>>> import numpy as np
>>> np.set_printoptions(precision=2, suppress=True, linewidth=100, legacy="1.25")
>>> def tidy(a):
...     return np.round(a, 2) + 0
... 
>>> m1 = np.load("layer16.npy")
>>> m1
array([[  3,   0,   0,   0,   3,   0,   3,   2,   1,   0],
       [  3, -43,   1,   2,   0,   2,   1,   1,   0,   1],
       [  0,   2, -39,   3,   2,   1,   1,   1,   2,   0],
       [  0,   1,   0, -38,   3,   1,   1,   2,   0,   2],
       [  1,   1,   2,   3,  21,   3,   3,   2,   1,   3],
       [  1,   1,   3,   1,   3,   8,   2,   0,   2,   0],
       [  2,   2,   3,   0,   2,   1, -18,   3,   2,   3],
       [  3,   3,   2,   3,   3,   3,   3,  45,   1,   2],
       [  0,   2,   0,   2,   2,   0,   0,   1, -42,   1],
       [  1,   0,   2,   2,   3,   3,   1,   1,   0, -30]])
>>> r0, v = m1[2], m1[4]
>>> r0 @ v
-15
>>> pr = (r0 @ v) / (r0 @ r0) * r0
>>> tidy(pr)
array([ 0.  , -0.02,  0.38, -0.03, -0.02, -0.01, -0.01, -0.01, -0.02,  0.  ])
>>> tidy(np.linalg.norm(r0 + v) ** 2 + np.linalg.norm(r0 - v) ** 2)
4066.0
>>> np.outer(r0, v)
array([[   0,    0,    0,    0,    0,    0,    0,    0,    0,    0],
       [   2,    2,    4,    6,   42,    6,    6,    4,    2,    6],
       [ -39,  -39,  -78, -117, -819, -117, -117,  -78,  -39, -117],
       [   3,    3,    6,    9,   63,    9,    9,    6,    3,    9],
       [   2,    2,    4,    6,   42,    6,    6,    4,    2,    6],
       [   1,    1,    2,    3,   21,    3,    3,    2,    1,    3],
       [   1,    1,    2,    3,   21,    3,    3,    2,    1,    3],
       [   1,    1,    2,    3,   21,    3,    3,    2,    1,    3],
       [   2,    2,    4,    6,   42,    6,    6,    4,    2,    6],
       [   0,    0,    0,    0,    0,    0,    0,    0,    0,    0]])
>>> np.linalg.matrix_rank(np.outer(r0, v))
1
